$ python -q
>>> import numpy as np
>>> from numpy import linalg as LA
>>> np.set_printoptions(precision=1, suppress=True, linewidth=140, floatmode="fixed")
>>> A2 = np.array([[2, 0, 5, 2, 4, 0, 2, 3, 3],
...     [0, 1, 2, 1, 3, 2, 0, 1, 1],
...     [4, 5, 1, 4, 3, 4, 4, 4, 2],
...     [2, 0, 0, 3, 1, 0, 5, 0, 5],
...     [0, 0, 1, 1, 2, 1, 4, 0, 1],
...     [3, 1, 0, 5, 0, 5, 4, 1, 4],
...     [1, 2, 0, 3, 5, 3, 0, 4, 0],
...     [4, 4, 1, 2, 4, 0, 2, 3, 4],
...     [3, 5, 5, 3, 3, 5, 2, 5, 3]])
>>> W2 = np.array([[-3]])
>>> W0 = np.block([[A2, np.array([[0], [2], [1], [-3], [3], [1], [-2], [-3], [1]])], [np.zeros((1, 9)), W2]])
>>> W0
array([[ 2.0,  0.0,  5.0,  2.0,  4.0,  0.0,  2.0,  3.0,  3.0,  0.0],
       [ 0.0,  1.0,  2.0,  1.0,  3.0,  2.0,  0.0,  1.0,  1.0,  2.0],
       [ 4.0,  5.0,  1.0,  4.0,  3.0,  4.0,  4.0,  4.0,  2.0,  1.0],
       [ 2.0,  0.0,  0.0,  3.0,  1.0,  0.0,  5.0,  0.0,  5.0, -3.0],
       [ 0.0,  0.0,  1.0,  1.0,  2.0,  1.0,  4.0,  0.0,  1.0,  3.0],
       [ 3.0,  1.0,  0.0,  5.0,  0.0,  5.0,  4.0,  1.0,  4.0,  1.0],
       [ 1.0,  2.0,  0.0,  3.0,  5.0,  3.0,  0.0,  4.0,  0.0, -2.0],
       [ 4.0,  4.0,  1.0,  2.0,  4.0,  0.0,  2.0,  3.0,  4.0, -3.0],
       [ 3.0,  5.0,  5.0,  3.0,  3.0,  5.0,  2.0,  5.0,  3.0,  1.0],
       [ 0.0,  0.0,  0.0,  0.0,  0.0,  0.0,  0.0,  0.0,  0.0, -3.0]])
>>> np.round(LA.norm(W0[6] - W0[9]), 1)
np.float64(8.1)
>>> round(float(LA.norm(W0) ** 2 / LA.norm(W0, 2) ** 2), 1)
1.4
>>> round(float(LA.norm(W0, "nuc")), 1)
58.6
>>> LA.norm(W0, axis=1)
array([ 8.4,  5.0, 11.0,  8.5,  5.7,  9.7,  8.2,  9.5, 11.9,  3.0])
>>> LA.norm(W0, axis=0)
array([7.7, 8.5, 7.5, 8.8, 9.4, 8.9, 9.2, 8.8, 9.0, 6.9])
>>> Q, V = LA.qr(W0[:, :7])[0], LA.qr(W0[:, 7:])[0]
>>> s = LA.svd(Q.T @ V, compute_uv=False)
>>> round(float(LA.norm(Q @ Q.T - V @ V.T, 2)), 1)
1.0
>>> np.degrees(np.arccos(s.clip(0, 1)))
array([ 3.3, 27.6, 31.2])
>>> s
array([1.0, 0.9, 0.9])
>>> (s > 0.9).sum()
np.int64(1)
>>> x = np.array([0, 1, 4, 3, 9, 3, 2, 8, 9, 2])
>>> rhs = W0 @ x
>>> rhs
array([117.0,  66.0, 120.0,  67.0,  51.0,  85.0,  93.0, 108.0, 149.0,  -6.0])
>>> np.round(LA.solve(W0, -1 * rhs), 1) + 0
array([ 0.0, -1.0, -4.0, -3.0, -9.0, -3.0, -2.0, -8.0, -9.0, -2.0])
>>> np.round(LA.solve(W0, W0[:, 6]), 1) + 0
array([0.0, 0.0, 0.0, 0.0, 0.0, 0.0, 1.0, 0.0, 0.0, 0.0])
>>> np.round(LA.solve(W0, rhs + W0[:, 4]), 1) + 0
array([ 0.0,  1.0,  4.0,  3.0, 10.0,  3.0,  2.0,  8.0,  9.0,  2.0])
>>> rng = np.random.default_rng(19137)
>>> z = rng.permutation(10)
>>> z
array([1, 2, 4, 9, 5, 7, 6, 0, 3, 8])
>>> A2 = W0[z][:, z]
>>> np.sort(np.abs(LA.eigvals(A2)))
array([ 0.4,  2.3,  2.3,  3.0,  3.4,  3.4,  3.9,  3.9,  5.3, 20.5])
>>> np.diag(A2)
array([ 1.0,  1.0,  2.0, -3.0,  5.0,  3.0,  0.0,  2.0,  3.0,  3.0])
>>> round(LA.det(A2), 1), np.round(LA.det(W0[z]), 1)
(np.float64(130320.0), np.float64(-130320.0))
>>> np.trace(A2)
np.float64(17.0)
>>> A2
array([[ 1.0,  2.0,  3.0,  2.0,  2.0,  1.0,  0.0,  0.0,  1.0,  1.0],
       [ 5.0,  1.0,  3.0,  1.0,  4.0,  4.0,  4.0,  4.0,  4.0,  2.0],
       [ 0.0,  1.0,  2.0,  3.0,  1.0,  0.0,  4.0,  0.0,  1.0,  1.0],
       [ 0.0,  0.0,  0.0, -3.0,  0.0,  0.0,  0.0,  0.0,  0.0,  0.0],
       [ 1.0,  0.0,  0.0,  1.0,  5.0,  1.0,  4.0,  3.0,  5.0,  4.0],
       [ 4.0,  1.0,  4.0, -3.0,  0.0,  3.0,  2.0,  4.0,  2.0,  4.0],
       [ 2.0,  0.0,  5.0, -2.0,  3.0,  4.0,  0.0,  1.0,  3.0,  0.0],
       [ 0.0,  5.0,  4.0,  0.0,  0.0,  3.0,  2.0,  2.0,  2.0,  3.0],
       [ 0.0,  0.0,  1.0, -3.0,  0.0,  0.0,  5.0,  2.0,  3.0,  5.0],
       [ 5.0,  5.0,  3.0,  1.0,  5.0,  5.0,  2.0,  3.0,  3.0,  3.0]])
>>> feats = np.load("test16.npy")
>>> feats
array([[ 7,  4,  4,  4],
       [ 3, -1, -1,  4],
       [-6,  2,  2, -5],
       [-1, -6, -6,  1],
       [-4,  0,  0, -2],
       [-7, -6, -6, -2],
       [ 4, -4, -4,  3],
       [ 4,  5,  5,  3],
       [ 3,  2,  2,  1],
       [ 0,  4,  4, -1],
       [-3, -3, -3, -3]])
>>> # columns 1 and 2 are equal
>>> r0 = np.array([1, 4, -5])
>>> np.convolve(feats[2], r0)
array([ -6, -22,  40,  -7, -30,  25])
>>> np.cross(feats[2, :3], feats[1, :3])
array([0, 0, 0])
>>> np.polyval(r0, feats[2])
array([7, 7, 7, 0])
>>> J = np.load("data.npy")
>>> J
array([[-3.0, -1.7,  1.2,  0.0,  0.1,  2.1, -2.7,  2.3, -0.6, -3.7, -1.8],
       [-2.5, -5.1, -1.4,  3.4,  0.8,  6.3, -1.5,  4.0, -4.7, -4.9, -4.6],
       [ 3.2, -6.8, -4.5,  5.7,  1.9,  6.2,  3.8,  1.4, -6.8, -1.4, -4.0]])
>>> np.round(LA.norm(J, 2) / LA.norm(J), 1)
np.float64(0.9)
>>> np.argsort(-LA.norm(J, axis=0).round(6), kind="stable")[:3]
array([5, 1, 8])
>>> U, s, Vt = LA.svd(J)
>>> s
array([19.1,  9.2,  0.8])
>>> A2 = U[:, :2] @ np.diag(s[:2]) @ Vt[:2]
>>> round(LA.norm(J - A2) / LA.norm(J), 1)
np.float64(0.0)
>>> A2 = np.array([[0, 5],
...     [5, 4],
...     [3, 4],
...     [5, 1],
...     [5, 2],
...     [1, 0],
...     [3, 5],
...     [5, 3],
...     [2, 5],
...     [3, 2],
...     [3, 1]])
>>> J @ A2
array([[-16.6, -35.6],
       [-24.8, -66.9],
       [-14.7, -37.3]])
>>> np.einsum("ij,ij->i", J, J)
array([ 47.6, 171.6, 231.9])
>>> LA.matrix_rank(np.vstack([J, A2.T]))
np.int64(5)
>>> blk = np.stack([J, 3 * J, J[::-1]])
>>> blk.shape
(3, 3, 11)
>>> (blk @ J.T).shape
(3, 3, 3)
>>> LA.matrix_rank(blk)
array([3, 3, 3])
>>> np.einsum("bij,cij->bc", blk, blk)
array([[ 451.1, 1353.3,  210.0],
       [1353.3, 4060.0,  630.0],
       [ 210.0,  630.0,  451.1]])
>>> LA.matrix_rank(blk.reshape(3, -1))
np.int64(2)
>>> LA.norm(blk, axis=(1, 2))
array([21.2, 63.7, 21.2])
>>> M = np.load("mat.npy")
>>> M
array([[0, 1, 0, 0],
       [2, 2, 0, 0],
       [0, 0, 0, 1],
       [0, 0, 2, 2]])
>>> U, s, Vt = LA.svd(M, full_matrices=False)
>>> np.round(Vt @ Vt.T, 1) + 0
array([[1.0, 0.0, 0.0, 0.0],
       [0.0, 1.0, 0.0, 0.0],
       [0.0, 0.0, 1.0, 0.0],
       [0.0, 0.0, 0.0, 1.0]])
>>> np.round(U.T @ M @ Vt.T, 1) + 0
array([[2.9, 0.0, 0.0, 0.0],
       [0.0, 2.9, 0.0, 0.0],
       [0.0, 0.0, 0.7, 0.0],
       [0.0, 0.0, 0.0, 0.7]])
>>> np.allclose(U * s @ Vt, M)
True
>>> np.round(U.T @ U, 1) + 0
array([[1.0, 0.0, 0.0, 0.0],
       [0.0, 1.0, 0.0, 0.0],
       [0.0, 0.0, 1.0, 0.0],
       [0.0, 0.0, 0.0, 1.0]])
>>> s
array([2.9, 2.9, 0.7, 0.7])
>>> evals, V = LA.eig(M)
>>> np.sort(LA.eigvals(M.T))
array([-0.7, -0.7,  2.7,  2.7])
>>> evals
array([-0.7,  2.7, -0.7,  2.7])
>>> np.sort(LA.eigvals(LA.inv(M)))
array([-1.4, -1.4,  0.4,  0.4])
>>> np.round(np.prod(evals), 1)
np.float64(4.0)
>>> E = np.load("w.npy")
>>> E
array([[0, 1, 0, 0, 0],
       [0, 0, 0, 0, 1],
       [1, 0, 0, 0, 0],
       [0, 0, 1, 0, 0],
       [0, 0, 0, 1, 0]])
>>> A2 = LA.inv(E)
>>> round(float(LA.slogdet(E)[0]), 1)
1.0
>>> Q, Rm = LA.qr(E)
>>> Q
array([[ 0.0, -1.0,  0.0,  0.0,  0.0],
       [-0.0,  0.0,  0.0,  0.0,  1.0],
       [-1.0,  0.0,  0.0,  0.0,  0.0],
       [-0.0, -0.0, -1.0,  0.0,  0.0],
       [-0.0, -0.0, -0.0, -1.0,  0.0]])
>>> Q @ Rm
array([[0.0, 1.0, 0.0, 0.0, 0.0],
       [0.0, 0.0, 0.0, 0.0, 1.0],
       [1.0, 0.0, 0.0, 0.0, 0.0],
       [0.0, 0.0, 1.0, 0.0, 0.0],
       [0.0, 0.0, 0.0, 1.0, 0.0]])
>>> abs(Rm[0, 0]), np.round(LA.norm(E[:, 0]), 1)
(np.float64(1.0), np.float64(1.0))
>>> W = np.array([[3, 1, 3, 3, 2, 4],
...     [1, 1, 0, 5, 2, 3],
...     [2, 0, 1, 1, 0, 4],
...     [1, 0, 3, 0, 0, 1],
...     [4, 4, 3, 4, 4, 4]])
>>> b = np.array([-5, -2, -5, -3, -4, -1])
>>> hid = np.maximum(E @ W + b, 0)
>>> LA.matrix_rank(hid)
np.int64(3)
>>> W2 = np.array([[3, -2], [-3, 3], [0, -1], [0, 0], [-3, -1], [1, -2]])
>>> W @ W2
array([[  4, -16],
       [ -3,  -7],
       [ 10, -13],
       [  4,  -7],
       [ -8, -11]])
>>> (hid @ W2).round(6).argmax(axis=1)
array([0, 1, 0, 0, 0])
>>> x = np.array([3, -3, 1, -3, 2])
>>> round(LA.norm(x), 1), round(LA.norm(E @ x), 1)
(np.float64(5.7), np.float64(5.7))
>>> E.T @ (E @ x)
array([ 3, -3,  1, -3,  2])
>>> 5 - LA.matrix_rank(E - np.eye(5), tol=1e-8)
np.int64(1)
>>> F = np.load("run5.npy")
>>> F
array([[ 29.0,   0.0, -20.0,  25.0, -25.0,   5.0,  20.0],
       [  0.0,   4.0,   0.0,   0.0,   0.0,   0.0,   0.0],
       [-20.0,   0.0,  20.0, -20.0,  20.0,  -4.0, -16.0],
       [ 25.0,   0.0, -20.0,  29.0, -25.0,   5.0,  20.0],
       [-25.0,   0.0,  20.0, -25.0,  29.0,  -5.0, -20.0],
       [  5.0,   0.0,  -4.0,   5.0,  -5.0,   5.0,   4.0],
       [ 20.0,   0.0, -16.0,  20.0, -20.0,   4.0,  20.0]])
>>> Xs = feats - feats.mean(axis=0)
>>> V = LA.svd(Xs)[2][:3]
>>> A2 = Xs - Xs @ V.T @ V
>>> round(LA.norm(A2) / LA.norm(Xs), 1)
np.float64(0.0)
>>> (Xs @ V.T).std(axis=0)
array([6.2, 4.3, 0.8])
>>> np.round(A2.std(axis=0), 1) + 0
array([0.0, 0.0, 0.0, 0.0])
>>> evals, V = LA.eigh(F)
>>> (evals > 1e-8).sum(), (evals < -1e-8).sum()
(np.int64(7), np.int64(0))
>>> np.abs(V[:, -1]).round(6).argmax()
np.int64(0)
>>> LA.eigvalsh(F + 2 * np.eye(7))
array([  6.0,   6.0,   6.0,   6.0,   6.0,   6.0, 114.0])
>>> np.round(V.T @ F @ V, 1) + 0
array([[  4.0,   0.0,   0.0,   0.0,   0.0,   0.0,   0.0],
       [  0.0,   4.0,   0.0,   0.0,   0.0,   0.0,   0.0],
       [  0.0,   0.0,   4.0,   0.0,   0.0,   0.0,   0.0],
       [  0.0,   0.0,   0.0,   4.0,   0.0,   0.0,   0.0],
       [  0.0,   0.0,   0.0,   0.0,   4.0,   0.0,   0.0],
       [  0.0,   0.0,   0.0,   0.0,   0.0,   4.0,   0.0],
       [  0.0,   0.0,   0.0,   0.0,   0.0,   0.0, 112.0]])
>>> LA.svd(F, compute_uv=False)
array([112.0,   4.0,   4.0,   4.0,   4.0,   4.0,   4.0])
>>> np.round(V @ np.diag(evals) @ V.T, 1) + 0
array([[ 29.0,   0.0, -20.0,  25.0, -25.0,   5.0,  20.0],
       [  0.0,   4.0,   0.0,   0.0,   0.0,   0.0,   0.0],
       [-20.0,   0.0,  20.0, -20.0,  20.0,  -4.0, -16.0],
       [ 25.0,   0.0, -20.0,  29.0, -25.0,   5.0,  20.0],
       [-25.0,   0.0,  20.0, -25.0,  29.0,  -5.0, -20.0],
       [  5.0,   0.0,  -4.0,   5.0,  -5.0,   5.0,   4.0],
       [ 20.0,   0.0, -16.0,  20.0, -20.0,   4.0,  20.0]])
>>> evals.sum(), np.trace(F)
(np.float64(136.0), np.float64(136.0))
>>> LA.eigvalsh(F @ F)
array([   16.0,    16.0,    16.0,    16.0,    16.0,    16.0, 12544.0])
>>> evals
array([  4.0,   4.0,   4.0,   4.0,   4.0,   4.0, 112.0])
>>> evals, V = LA.eigh(F)
>>> x = np.array([1, 0, -2, 0, -2, 1, -3])
>>> np.round(V * np.abs(evals) @ V.T, 1) + 0
array([[ 29.0,   0.0, -20.0,  25.0, -25.0,   5.0,  20.0],
       [  0.0,   4.0,   0.0,   0.0,   0.0,   0.0,   0.0],
       [-20.0,   0.0,  20.0, -20.0,  20.0,  -4.0, -16.0],
       [ 25.0,   0.0, -20.0,  29.0, -25.0,   5.0,  20.0],
       [-25.0,   0.0,  20.0, -25.0,  29.0,  -5.0, -20.0],
       [  5.0,   0.0,  -4.0,   5.0,  -5.0,   5.0,   4.0],
       [ 20.0,   0.0, -16.0,  20.0, -20.0,   4.0,  20.0]])
>>> round(float(x @ F @ x / (x @ x)), 1), np.round(evals[0], 1), evals[-1]
(11.6, np.float64(4.0), np.float64(112.0))
>>> np.abs(F).sum(axis=1).max(), np.abs(evals).max()
(np.float64(124.0), np.float64(112.0))
